>>> import numpy as np
>>> np.set_printoptions(precision=2, suppress=True, linewidth=200, sign=" ")
>>> J = np.loadtxt("data.csv", delimiter=",")
>>> J
array([[ 0.,  0.,  0.,  0.,  0.,  0.,  0.,  0.,  0.,  0.,  1.],
       [ 0.,  0.,  0.,  0.,  1.,  0.,  0.,  1.,  0.,  0.,  0.],
       [ 0.,  0.,  0.,  1.,  0.,  0.,  0.,  0.,  1.,  1.,  0.],
       [ 0.,  0.,  1.,  0.,  0.,  0.,  1.,  0.,  1.,  1.,  0.],
       [ 0.,  1.,  0.,  0.,  0.,  1.,  0.,  1.,  0.,  0.,  0.],
       [ 0.,  0.,  0.,  0.,  1.,  0.,  0.,  0.,  0.,  0.,  0.],
       [ 0.,  0.,  0.,  1.,  0.,  0.,  0.,  0.,  1.,  1.,  0.],
       [ 0.,  1.,  0.,  0.,  1.,  0.,  0.,  0.,  0.,  0.,  0.],
       [ 0.,  0.,  1.,  1.,  0.,  0.,  1.,  0.,  0.,  0.,  0.],
       [ 0.,  0.,  1.,  1.,  0.,  0.,  1.,  0.,  0.,  0.,  0.],
       [ 1.,  0.,  0.,  0.,  0.,  0.,  0.,  0.,  0.,  0.,  0.]])
>>> # columns 2 and 6 are equal
>>> (J + J.T) / 2
array([[ 0.,  0.,  0.,  0.,  0.,  0.,  0.,  0.,  0.,  0.,  1.],
       [ 0.,  0.,  0.,  0.,  1.,  0.,  0.,  1.,  0.,  0.,  0.],
       [ 0.,  0.,  0.,  1.,  0.,  0.,  0.,  0.,  1.,  1.,  0.],
       [ 0.,  0.,  1.,  0.,  0.,  0.,  1.,  0.,  1.,  1.,  0.],
       [ 0.,  1.,  0.,  0.,  0.,  1.,  0.,  1.,  0.,  0.,  0.],
       [ 0.,  0.,  0.,  0.,  1.,  0.,  0.,  0.,  0.,  0.,  0.],
       [ 0.,  0.,  0.,  1.,  0.,  0.,  0.,  0.,  1.,  1.,  0.],
       [ 0.,  1.,  0.,  0.,  1.,  0.,  0.,  0.,  0.,  0.,  0.],
       [ 0.,  0.,  1.,  1.,  0.,  0.,  1.,  0.,  0.,  0.,  0.],
       [ 0.,  0.,  1.,  1.,  0.,  0.,  1.,  0.,  0.,  0.,  0.],
       [ 1.,  0.,  0.,  0.,  0.,  0.,  0.,  0.,  0.,  0.,  0.]])
>>> np.allclose(J, J.T)
True
>>> assert J == J.T
Traceback (most recent call last):
  File "<python-input-7>", line 1, in <module>
    assert J == J.T
           ^^^^^^^^
ValueError: The truth value of an array with more than one element is ambiguous. Use a.any() or a.all()
>>> np.allclose(J @ J.T, J.T @ J)
True
>>> J @ J
array([[ 1.,  0.,  0.,  0.,  0.,  0.,  0.,  0.,  0.,  0.,  0.],
       [ 0.,  2.,  0.,  0.,  1.,  1.,  0.,  1.,  0.,  0.,  0.],
       [ 0.,  0.,  3.,  2.,  0.,  0.,  3.,  0.,  1.,  1.,  0.],
       [ 0.,  0.,  2.,  4.,  0.,  0.,  2.,  0.,  2.,  2.,  0.],
       [ 0.,  1.,  0.,  0.,  3.,  0.,  0.,  1.,  0.,  0.,  0.],
       [ 0.,  1.,  0.,  0.,  0.,  1.,  0.,  1.,  0.,  0.,  0.],
       [ 0.,  0.,  3.,  2.,  0.,  0.,  3.,  0.,  1.,  1.,  0.],
       [ 0.,  1.,  0.,  0.,  1.,  1.,  0.,  2.,  0.,  0.,  0.],
       [ 0.,  0.,  1.,  2.,  0.,  0.,  1.,  0.,  3.,  3.,  0.],
       [ 0.,  0.,  1.,  2.,  0.,  0.,  1.,  0.,  3.,  3.,  0.],
       [ 0.,  0.,  0.,  0.,  0.,  0.,  0.,  0.,  0.,  0.,  1.]])
>>> np.linalg.determinant(J)
Traceback (most recent call last):
  File "<python-input-10>", line 1, in <module>
    np.linalg.determinant(J)
    ^^^^^^^^^^^^^^^^^^^^^
AttributeError: module 'numpy.linalg' has no attribute 'determinant'
>>> M2 = np.array([[1, 2], [0, 0]])
>>> data = np.tile(M2, (2, 2))
>>> data
array([[ 1,  2,  1,  2],
       [ 0,  0,  0,  0],
       [ 1,  2,  1,  2],
       [ 0,  0,  0,  0]])
>>> # null space of dimension 3
>>> round(float(np.linalg.norm(data) ** 2 / np.linalg.norm(data, 2) ** 2), 2)
1.0
>>> np.round(np.linalg.norm(data[3] - data[1]), 2)
np.float64(0.0)
>>> round(float(np.linalg.norm(data, "nuc")), 2)
4.47
>>> np.linalg.norm(data, axis=1)
array([ 3.16,  0.  ,  3.16,  0.  ])
>>> np.unique(data.round(6), axis=0).shape
(2, 4)
>>> round(np.trace(np.linalg.pinv(data) @ data), 2)
np.float64(1.0)
>>> data @ np.linalg.pinv(data) @ data
array([[ 1.,  2.,  1.,  2.],
       [ 0.,  0.,  0.,  0.],
       [ 1.,  2.,  1.,  2.],
       [ 0.,  0.,  0.,  0.]])
>>> np.allclose(data[:-1].T @ np.linalg.lstsq(data[:-1].T, data[-1])[0], data[-1])
True
>>> np.linalg.lstsq(data[:-1].T, data[-1])[2]
np.int32(1)
>>> M2 = np.array([[2, 1], [2, 0]])
>>> C = np.kron(M2, data)
>>> np.linalg.matrix_rank(C)
np.int64(2)
>>> Uu, sv, Vt = np.linalg.svd(data)
>>> sv.round(2) + 0
array([ 4.47,  0.  ,  0.  ,  0.  ])
>>> M2 = Uu[:, :1] @ np.diag(sv[:1]) @ Vt[:1]
>>> round(float(np.linalg.norm(data - M2) / np.linalg.norm(data)), 2)
0.0
>>> f = np.array([1, 1, 2, 0, 0, 0, 0, 3, 0, 2, 2, 0]) + 0.5
>>> M = np.eye(12) - 2 * np.outer(f, f) / (f @ f)
>>> M
array([[ 0.88, -0.12, -0.2 , -0.04, -0.04, -0.04, -0.04, -0.28, -0.04, -0.2 , -0.2 , -0.04],
       [-0.12,  0.88, -0.2 , -0.04, -0.04, -0.04, -0.04, -0.28, -0.04, -0.2 , -0.2 , -0.04],
       [-0.2 , -0.2 ,  0.66, -0.07, -0.07, -0.07, -0.07, -0.47, -0.07, -0.34, -0.34, -0.07],
       [-0.04, -0.04, -0.07,  0.99, -0.01, -0.01, -0.01, -0.09, -0.01, -0.07, -0.07, -0.01],
       [-0.04, -0.04, -0.07, -0.01,  0.99, -0.01, -0.01, -0.09, -0.01, -0.07, -0.07, -0.01],
       [-0.04, -0.04, -0.07, -0.01, -0.01,  0.99, -0.01, -0.09, -0.01, -0.07, -0.07, -0.01],
       [-0.04, -0.04, -0.07, -0.01, -0.01, -0.01,  0.99, -0.09, -0.01, -0.07, -0.07, -0.01],
       [-0.28, -0.28, -0.47, -0.09, -0.09, -0.09, -0.09,  0.34, -0.09, -0.47, -0.47, -0.09],
       [-0.04, -0.04, -0.07, -0.01, -0.01, -0.01, -0.01, -0.09,  0.99, -0.07, -0.07, -0.01],
       [-0.2 , -0.2 , -0.34, -0.07, -0.07, -0.07, -0.07, -0.47, -0.07,  0.66, -0.34, -0.07],
       [-0.2 , -0.2 , -0.34, -0.07, -0.07, -0.07, -0.07, -0.47, -0.07, -0.34,  0.66, -0.07],
       [-0.04, -0.04, -0.07, -0.01, -0.01, -0.01, -0.01, -0.09, -0.01, -0.07, -0.07,  0.99]])
>>> # columns are unit length and at right angles
>>> W = np.array([[3, 0, -1, 3, 0, 0],
...     [2, -3, 0, -3, 0, 3],
...     [0, 1, 2, 3, 3, -3],
...     [1, -3, 3, 1, 1, -1],
...     [0, 1, 2, -1, 2, 0],
...     [0, 0, -3, -3, -3, -3],
...     [-1, -2, -1, -2, 2, 0],
...     [1, 2, 0, 0, -1, 2],
...     [0, 1, 2, 2, -1, -3],
...     [-1, -1, 2, -1, 1, 0],
...     [2, -2, 3, -2, -3, -3],
...     [1, 3, -1, -1, -1, 3]])
>>> b = np.array([0, -1, -2, 2, -1, 1])
>>> hid = np.maximum(M @ W + b, 0)
>>> (hid > 0).astype(int)
array([[ 1,  0,  0,  1,  0,  1],
       [ 1,  0,  0,  0,  0,  1],
       [ 0,  1,  0,  1,  1,  0],
       [ 1,  0,  1,  1,  1,  1],
       [ 0,  1,  0,  1,  1,  1],
       [ 0,  0,  0,  0,  0,  0],
       [ 0,  0,  0,  1,  1,  1],
       [ 0,  1,  0,  1,  0,  1],
       [ 0,  1,  0,  1,  0,  0],
       [ 0,  0,  0,  1,  1,  1],
       [ 1,  0,  0,  1,  0,  0],
       [ 1,  1,  0,  1,  0,  1]])
>>> C = np.array([[5, 0], [4, 1], [4, 3], [5, 4], [4, 4], [3, 4]])
>>> W @ C
array([[ 26,   9],
       [ -8,  -3],
       [ 30,  19],
       [ 11,  10],
       [ 15,  11],
       [-48, -45],
       [-19,  -5],
       [ 15,   6],
       [  9,  -1],
       [ -2,   5],
       [-17, -25],
       [ 13,   4]])
>>> (hid @ C).round(6).argmax(axis=1)
array([ 0,  1,  0,  0,  0,  0,  1,  0,  0,  1,  0,  0])
>>> ev, vecs = np.linalg.eigh(M)
>>> (ev > 1e-8).sum(), (ev < -1e-8).sum()
(np.int64(11), np.int64(1))
>>> np.linalg.svd(M, compute_uv=False)
array([ 1.,  1.,  1.,  1.,  1.,  1.,  1.,  1.,  1.,  1.,  1.,  1.])
>>> np.linalg.eigvalsh(M + 5 * np.eye(12))
array([ 4.,  6.,  6.,  6.,  6.,  6.,  6.,  6.,  6.,  6.,  6.,  6.])
>>> ev
array([-1.,  1.,  1.,  1.,  1.,  1.,  1.,  1.,  1.,  1.,  1.,  1.])
>>> rng = np.random.default_rng(443304)
>>> M2 = M + rng.integers(-2, 3, (12, 3)) @ rng.integers(-2, 3, (3, 12))
>>> M2
array([[-0.12,  0.88, -3.2 , -2.04, -8.04, -0.04, -0.04, -2.28,  1.96, -3.2 ,  5.8 ,  2.96],
       [-0.12,  0.88, -0.2 , -1.04,  1.96,  0.96,  1.96,  3.72, -1.04, -0.2 , -2.2 , -0.04],
       [-1.2 , -2.2 ,  0.66, -1.07,  1.93, -1.07, -2.07, -0.47, -3.07,  2.66, -4.34, -0.07],
       [-1.04, -1.04, -1.07, -2.01,  1.99,  0.99,  1.99,  5.91, -3.01,  0.93, -4.07,  0.99],
       [-3.04, -3.04, -3.07, -5.01, -1.01, -1.01, -2.01,  1.91, -5.01,  2.93, -4.07,  2.99],
       [-1.04, -2.04, -0.07, -1.01,  1.99, -0.01, -2.01, -0.09, -3.01,  2.93, -4.07, -0.01],
       [ 2.96,  1.96,  3.93,  5.99,  3.99, -0.01,  0.99, -4.09,  3.99, -1.07,  1.93, -4.01],
       [ 0.72, -1.28,  2.53,  2.91,  5.91, -1.09, -2.09, -1.66, -1.09,  2.53, -4.47, -3.09],
       [ 1.96, -0.04,  3.93,  4.99,  5.99, -1.01, -2.01, -4.09,  1.99,  1.93, -2.07, -4.01],
       [-3.2 , -1.2 , -5.34, -7.07, -6.07,  0.93,  1.93,  5.53, -3.07, -0.34, -0.34,  4.93],
       [-0.2 , -2.2 ,  1.66,  2.93,  1.93, -3.07, -6.07, -8.47, -1.07,  3.66, -1.34, -2.07],
       [-4.04, -3.04, -5.07, -7.01, -6.01, -1.01, -2.01,  1.91, -5.01,  1.93, -2.07,  5.99]])
>>> np.linalg.matrix_rank(M2 - M, tol=1e-8)
np.int64(3)
>>> np.round(np.linalg.svd(M2 - M, compute_uv=False), 2) + 0
array([ 28.8 ,  19.38,  13.67,   0.  ,   0.  ,   0.  ,   0.  ,   0.  ,   0.  ,   0.  ,   0.  ,   0.  ])
>>> M2 - M
array([[-1.,  1., -3., -2., -8.,  0.,  0., -2.,  2., -3.,  6.,  3.],
       [ 0.,  0.,  0., -1.,  2.,  1.,  2.,  4., -1.,  0., -2.,  0.],
       [-1., -2.,  0., -1.,  2., -1., -2.,  0., -3.,  3., -4.,  0.],
       [-1., -1., -1., -3.,  2.,  1.,  2.,  6., -3.,  1., -4.,  1.],
       [-3., -3., -3., -5., -2., -1., -2.,  2., -5.,  3., -4.,  3.],
       [-1., -2.,  0., -1.,  2., -1., -2.,  0., -3.,  3., -4.,  0.],
       [ 3.,  2.,  4.,  6.,  4.,  0.,  0., -4.,  4., -1.,  2., -4.],
       [ 1., -1.,  3.,  3.,  6., -1., -2., -2., -1.,  3., -4., -3.],
       [ 2.,  0.,  4.,  5.,  6., -1., -2., -4.,  1.,  2., -2., -4.],
       [-3., -1., -5., -7., -6.,  1.,  2.,  6., -3., -1.,  0.,  5.],
       [ 0., -2.,  2.,  3.,  2., -3., -6., -8., -1.,  4., -2., -2.],
       [-4., -3., -5., -7., -6., -1., -2.,  2., -5.,  2., -2.,  5.]])
>>> np.abs(M2 - M).sum(axis=1)
array([ 31.,  13.,  19.,  26.,  36.,  19.,  34.,  30.,  33.,  40.,  35.,  44.])
>>> A = np.load("layer5.npy")
>>> A
array([[ 1.  ,  0.  ,  0.  ,  0.  ,  0.  ,  0.  ,  0.  ,  0.  ,  0.  ,  0.  ,  0.  ,  0.  ],
       [ 0.  ,  1.  ,  0.  ,  0.  ,  0.  ,  0.  ,  0.  ,  0.  ,  0.  ,  0.  ,  0.  ,  0.  ],
       [ 0.  ,  0.  ,  1.  ,  0.  ,  0.  ,  0.  ,  0.  ,  0.  ,  0.  ,  0.  ,  0.  ,  0.  ],
       [ 0.  ,  0.  ,  0.  ,  1.  ,  0.  ,  0.  ,  0.  ,  0.  ,  0.  ,  0.  ,  0.  ,  0.  ],
       [ 0.  ,  0.  ,  0.  ,  0.  ,  1.  ,  0.  ,  0.  ,  0.  ,  0.  ,  0.  ,  0.  ,  0.  ],
       [ 0.  ,  0.  ,  0.  ,  0.  ,  0.  ,  1.  ,  0.  ,  0.  ,  0.  ,  0.  ,  0.  ,  0.  ],
       [ 0.  ,  0.  ,  0.  ,  0.  ,  0.  ,  0.  ,  1.  ,  0.  ,  0.  ,  0.  ,  0.  ,  0.  ],
       [ 0.  ,  0.  ,  0.  ,  0.  ,  0.  ,  0.  ,  0.  ,  0.97,  0.  ,  0.  ,  0.26,  0.  ],
       [ 0.  ,  0.  ,  0.  ,  0.  ,  0.  ,  0.  ,  0.  ,  0.  ,  1.  ,  0.  ,  0.  ,  0.  ],
       [ 0.  ,  0.  ,  0.  ,  0.  ,  0.  ,  0.  ,  0.  ,  0.  ,  0.  ,  1.  ,  0.  ,  0.  ],
       [ 0.  ,  0.  ,  0.  ,  0.  ,  0.  ,  0.  ,  0.  , -0.26,  0.  ,  0.  ,  0.97,  0.  ],
       [ 0.  ,  0.  ,  0.  ,  0.  ,  0.  ,  0.  ,  0.  ,  0.  ,  0.  ,  0.  ,  0.  ,  1.  ]])
>>> # keeps lengths
>>> vec = np.array([2, -2, 3, 1, -3, 1, 3, 3, 2, 0, 2, -3])
>>> np.linalg.inv(A)
array([[ 1.  ,  0.  ,  0.  ,  0.  ,  0.  ,  0.  ,  0.  ,  0.  ,  0.  ,  0.  ,  0.  ,  0.  ],
       [ 0.  ,  1.  ,  0.  ,  0.  ,  0.  ,  0.  ,  0.  ,  0.  ,  0.  ,  0.  ,  0.  ,  0.  ],
       [ 0.  ,  0.  ,  1.  ,  0.  ,  0.  ,  0.  ,  0.  ,  0.  ,  0.  ,  0.  ,  0.  ,  0.  ],
       [ 0.  ,  0.  ,  0.  ,  1.  ,  0.  ,  0.  ,  0.  ,  0.  ,  0.  ,  0.  ,  0.  ,  0.  ],
       [ 0.  ,  0.  ,  0.  ,  0.  ,  1.  ,  0.  ,  0.  ,  0.  ,  0.  ,  0.  ,  0.  ,  0.  ],
       [ 0.  ,  0.  ,  0.  ,  0.  ,  0.  ,  1.  ,  0.  ,  0.  ,  0.  ,  0.  ,  0.  ,  0.  ],
       [ 0.  ,  0.  ,  0.  ,  0.  ,  0.  ,  0.  ,  1.  ,  0.  ,  0.  ,  0.  ,  0.  ,  0.  ],
       [ 0.  ,  0.  ,  0.  ,  0.  ,  0.  ,  0.  ,  0.  ,  0.97,  0.  ,  0.  , -0.26,  0.  ],
       [ 0.  ,  0.  ,  0.  ,  0.  ,  0.  ,  0.  ,  0.  ,  0.  ,  1.  ,  0.  ,  0.  ,  0.  ],
       [ 0.  ,  0.  ,  0.  ,  0.  ,  0.  ,  0.  ,  0.  ,  0.  ,  0.  ,  1.  ,  0.  ,  0.  ],
       [ 0.  ,  0.  ,  0.  ,  0.  ,  0.  ,  0.  ,  0.  ,  0.26,  0.  ,  0.  ,  0.97,  0.  ],
       [ 0.  ,  0.  ,  0.  ,  0.  ,  0.  ,  0.  ,  0.  ,  0.  ,  0.  ,  0.  ,  0.  ,  1.  ]])
>>> np.sort(np.abs(np.degrees(np.angle(np.linalg.eigvals(A)))))
array([  0.,   0.,   0.,   0.,   0.,   0.,   0.,   0.,   0.,   0.,  15.,  15.])
>>> np.round(np.linalg.norm(vec), 2), np.round(np.linalg.norm(A @ vec), 2)
(np.float64(7.94), np.float64(7.94))
>>> [p for p in range(1, 25) if np.allclose(np.linalg.matrix_power(A, p), np.eye(12))]
[24]
>>> round(float(np.linalg.det(A)), 2)
1.0
